% python3 -q
>>> import numpy as np
>>> from numpy import linalg as LA
>>> np.set_printoptions(suppress=True, linewidth=160)
>>> out = np.array([[1, 3, 0, 3, 3, 3, 0, 1, 0, 0],
...     [0, 2, 3, 0, 1, 0, 1, 3, 1, 2],
...     [0, 2, 2, 3, 2, 2, 1, 0, 1, 1],
...     [0, 2, 1, 0, 0, 2, 0, 1, 2, 1],
...     [2, 2, 3, 3, 1, 0, 1, 0, 0, 3],
...     [0, 1, 0, 3, 0, 0, 3, 1, 1, 2],
...     [2, 3, 3, 2, 0, 2, 2, 3, 2, 3],
...     [1, 0, 2, 2, 1, 3, 3, 0, 2, 1],
...     [1, 3, 2, 0, 0, 2, 1, 1, 1, 1],
...     [3, 1, 2, 1, 2, 3, 1, 3, 3, 2]])
>>> C = np.array([[-4, 4, 0], [5, 4, 2], [4, -1, 4]])
>>> F = np.block([[out, np.zeros((10, 3))], [np.zeros((3, 10)), C]])
>>> print(F)
[[ 1.  3.  0.  3.  3.  3.  0.  1.  0.  0.  0.  0.  0.]
 [ 0.  2.  3.  0.  1.  0.  1.  3.  1.  2.  0.  0.  0.]
 [ 0.  2.  2.  3.  2.  2.  1.  0.  1.  1.  0.  0.  0.]
 [ 0.  2.  1.  0.  0.  2.  0.  1.  2.  1.  0.  0.  0.]
 [ 2.  2.  3.  3.  1.  0.  1.  0.  0.  3.  0.  0.  0.]
 [ 0.  1.  0.  3.  0.  0.  3.  1.  1.  2.  0.  0.  0.]
 [ 2.  3.  3.  2.  0.  2.  2.  3.  2.  3.  0.  0.  0.]
 [ 1.  0.  2.  2.  1.  3.  3.  0.  2.  1.  0.  0.  0.]
 [ 1.  3.  2.  0.  0.  2.  1.  1.  1.  1.  0.  0.  0.]
 [ 3.  1.  2.  1.  2.  3.  1.  3.  3.  2.  0.  0.  0.]
 [ 0.  0.  0.  0.  0.  0.  0.  0.  0.  0. -4.  4.  0.]
 [ 0.  0.  0.  0.  0.  0.  0.  0.  0.  0.  5.  4.  2.]
 [ 0.  0.  0.  0.  0.  0.  0.  0.  0.  0.  4. -1.  4.]]
>>> out = LA.inv(F)
>>> print(np.round(LA.cond(F), 2))
66.03
>>> arr = np.loadtxt("run11.csv", delimiter=",")
>>> print(arr)
[[ 4.54  0.66  1.61  5.61  4.12  3.63]
 [ 5.1   0.04  1.94  5.1   3.68  4.05]
 [ 5.58  0.15  1.89  5.03  3.72  4.39]
 [ 5.06 -0.17  2.16  5.2   3.92  4.24]
 [ 4.42  0.1   1.74  5.23  3.44  3.9 ]
 [ 5.14  0.2   1.91  5.38  4.29  3.31]
 [ 5.46  0.02  1.83  4.67  3.5   3.78]
 [ 4.68 -0.1   2.28  5.5   3.49  4.25]
 [ 4.54 -0.34  2.17  4.29  3.94  3.51]
 [ 4.65  0.06  2.    4.55  3.86  3.87]
 [ 4.9  -0.08  2.2   4.68  4.01  3.78]
 [ 1.05  4.14  1.1   3.08  4.93  4.69]
 [ 0.74  3.73  1.15  2.64  4.77  4.68]
 [ 1.1   3.9   0.71  3.08  4.85  5.  ]
 [ 0.97  3.41  1.81  2.57  4.58  4.99]
 [ 0.92  3.89  0.48  3.24  5.05  4.95]
 [ 1.51  3.83  1.72  2.63  5.1   5.16]
 [ 0.67  4.18  1.14  3.26  5.2   4.8 ]
 [ 1.21  4.06  0.91  2.69  4.38  4.99]
 [ 1.05  4.33  1.14  3.26  5.07  4.97]
 [ 0.83  3.5   1.37  3.23  4.93  5.02]
 [ 0.75  4.    0.71  2.96  4.87  4.96]]
>>> Xs = (arr - arr.mean(axis=0)) / arr.std(axis=0)
>>> print(np.argwhere(np.abs(Xs) > 2))
[[15  2]]
>>> print(np.round(Xs.std(axis=0), 2))
[1. 1. 1. 1. 1. 1.]
>>> c = LA.lstsq(np.delete(Xs, 4, axis=1), Xs[:, 4])[0]
>>> print(c.round(2))
[-0.16  1.44  0.23  0.18 -0.35]
>>> print(np.abs(c).argmax())
1
>>> Xs = arr - arr.mean(axis=0)
>>> vecs = LA.svd(Xs)[2][:2]
>>> out = Xs - Xs @ vecs.T @ vecs
>>> print(np.round(np.diag(vecs.T @ vecs), 2))
[0.42 0.5  0.26 0.72 0.06 0.04]
>>> print(LA.norm(out, axis=1).round(6).argmax())
2
>>> print(round(LA.norm(out) / LA.norm(Xs), 2))
0.16
>>> print(np.round((Xs @ vecs.T).std(axis=0), 2))
[3.07 0.42]
>>> print(np.round(np.cov(Xs @ vecs.T, rowvar=False), 2) + 0)
[[9.89 0.  ]
 [0.   0.19]]
>>> G = np.cov(arr, rowvar=False)
>>> print(round(float(np.corrcoef(arr[:, 3], arr[:, 4])[0, 1]), 2))
-0.83
>>> print(np.round(np.corrcoef(arr.T), 2))
[[ 1.   -0.98  0.81  0.93 -0.9  -0.87]
 [-0.98  1.   -0.85 -0.92  0.92  0.89]
 [ 0.81 -0.85  1.    0.7  -0.74 -0.69]
 [ 0.93 -0.92  0.7   1.   -0.83 -0.84]
 [-0.9   0.92 -0.74 -0.83  1.    0.75]
 [-0.87  0.89 -0.69 -0.84  0.75  1.  ]]
>>> print(np.round(LA.eigvalsh(G)[::-1], 2))
[9.89 0.19 0.1  0.08 0.07 0.02]
>>> print(np.argwhere(np.triu(np.abs(np.corrcoef(arr.T)) > 0.8, 1)))
[[0 1]
 [0 2]
 [0 3]
 [0 4]
 [0 5]
 [1 2]
 [1 3]
 [1 4]
 [1 5]
 [3 4]
 [3 5]]
>>> print(np.round(arr.std(axis=0), 2))
[1.99 1.95 0.53 1.08 0.59 0.58]
>>> print(np.round(np.polyfit(arr[:, 3], arr[:, 4], 1), 2))
[-0.45  6.15]
>>> print(G.shape)
(6, 6)
>>> K = np.load("arr.npy")
>>> print(K)
[[0 0 0 0 0 0 1 0 0]
 [0 0 1 0 0 0 0 0 0]
 [1 0 0 0 0 0 0 0 0]
 [0 1 0 0 0 0 0 0 0]
 [0 0 0 0 0 0 0 0 1]
 [0 0 0 0 0 0 0 1 0]
 [0 0 0 0 1 0 0 0 0]
 [0 0 0 1 0 0 0 0 0]
 [0 0 0 0 0 1 0 0 0]]
>>> out = np.array([[4, -7, 3],
...     [-4, -5, -3],
...     [6, -5, -2],
...     [3, 3, 8],
...     [1, -8, -1],
...     [-4, -6, 8],
...     [4, -7, -1],
...     [3, 1, 8],
...     [-1, 5, -3]])
>>> print(LA.matrix_rank(K @ out))
3
>>> print(out.T @ K.T)
[[ 4  6  4 -4 -1  3  1  3 -4]
 [-7 -5 -7 -5  5  1 -8  3 -6]
 [-1 -2  3 -3 -3  8 -1  8  8]]
